$ python -q
>>> import numpy as np
>>> np.set_printoptions(precision=1, suppress=True, linewidth=100, floatmode="fixed")
>>> rng = np.random.default_rng(317)
>>> arr = np.eye(3, dtype=int)[rng.permutation(3)] * np.array([1, 1, 0])
>>> arr
array([[1, 0, 0],
       [0, 1, 0],
       [0, 0, 0]])
>>> left, sigma, Vh = np.linalg.svd(arr)
>>> np.argmax(sigma[:-1] / (sigma[1:] + 1e-6)) + 1
np.int64(2)
>>> out = left[:, :2] @ np.diag(sigma[:2]) @ Vh[:2]
>>> out
array([[1.0, 0.0, 0.0],
       [0.0, 1.0, 0.0],
       [0.0, 0.0, 0.0]])
>>> np.abs(arr - out).max()
np.float64(0.0)
>>> np.linalg.matrix_rank(arr, rtol=0.05)
np.int64(2)
>>> w, V = np.linalg.eigh(arr)
>>> np.unique(w.round(6) + 0, return_counts=True)[1]
array([1, 2])
>>> np.linalg.eigvalsh(arr + 5 * np.eye(3))
array([5.0, 6.0, 6.0])
>>> (w > 1e-8).sum(), (w < -1e-8).sum()
(np.int64(2), np.int64(0))
>>> np.linalg.norm(arr, axis=0)
array([1.0, 1.0, 0.0])
>>> arr[:, 0] @ arr[:, 1]
np.int64(0)
>>> np.linalg.svd(arr, compute_uv=False)
array([1.0, 1.0, 0.0])
>>> arr @ arr.T
array([[1, 0, 0],
       [0, 1, 0],
       [0, 0, 0]])
>>> out = arr[0, 0] * arr[1:] - np.outer(arr[1:, 0], arr[0])
>>> out
array([[0, 1, 0],
       [0, 0, 0]])
>>> np.flatnonzero(~out.round(6).any(axis=1))
array([1])
>>> arr[:, 0] / arr[0, 0]
array([1.0, 0.0, 0.0])
>>> np.linalg.matrix_rank(out), np.linalg.matrix_rank(arr)
(np.int64(1), np.int64(2))
>>> r = np.linalg.matrix_rank(arr)
>>> r
np.int64(2)
>>> ns = np.linalg.svd(arr)[2][r:].T
>>> ns @ ns.T
array([[0.0, 0.0, 0.0],
       [0.0, 0.0, 0.0],
       [0.0, 0.0, 1.0]])
>>> K = np.array([[0, 8, 6, 4, -1, -6, 0],
...     [8, 6, 2, 0, -4, 7, 2],
...     [1, -8, -8, 2, -5, 3, 8],
...     [8, 1, 4, -1, 3, 6, 7],
...     [3, 4, 3, 5, 2, 8, 5],
...     [8, -2, -1, 7, 6, 7, -7],
...     [2, -2, -9, 4, 5, -8, -2]])
>>> K[1] = K[5]
>>> K
array([[ 0,  8,  6,  4, -1, -6,  0],
       [ 8, -2, -1,  7,  6,  7, -7],
       [ 1, -8, -8,  2, -5,  3,  8],
       [ 8,  1,  4, -1,  3,  6,  7],
       [ 3,  4,  3,  5,  2,  8,  5],
       [ 8, -2, -1,  7,  6,  7, -7],
       [ 2, -2, -9,  4,  5, -8, -2]])
>>> # rows 1 and 5 are equal
>>> blk = np.stack([K, -3 * K, K[::-1]])
>>> blk.shape
(3, 7, 7)
>>> np.linalg.matrix_rank(blk)
array([6, 6, 6])
>>> (blk @ K.T).shape
(3, 7, 7)
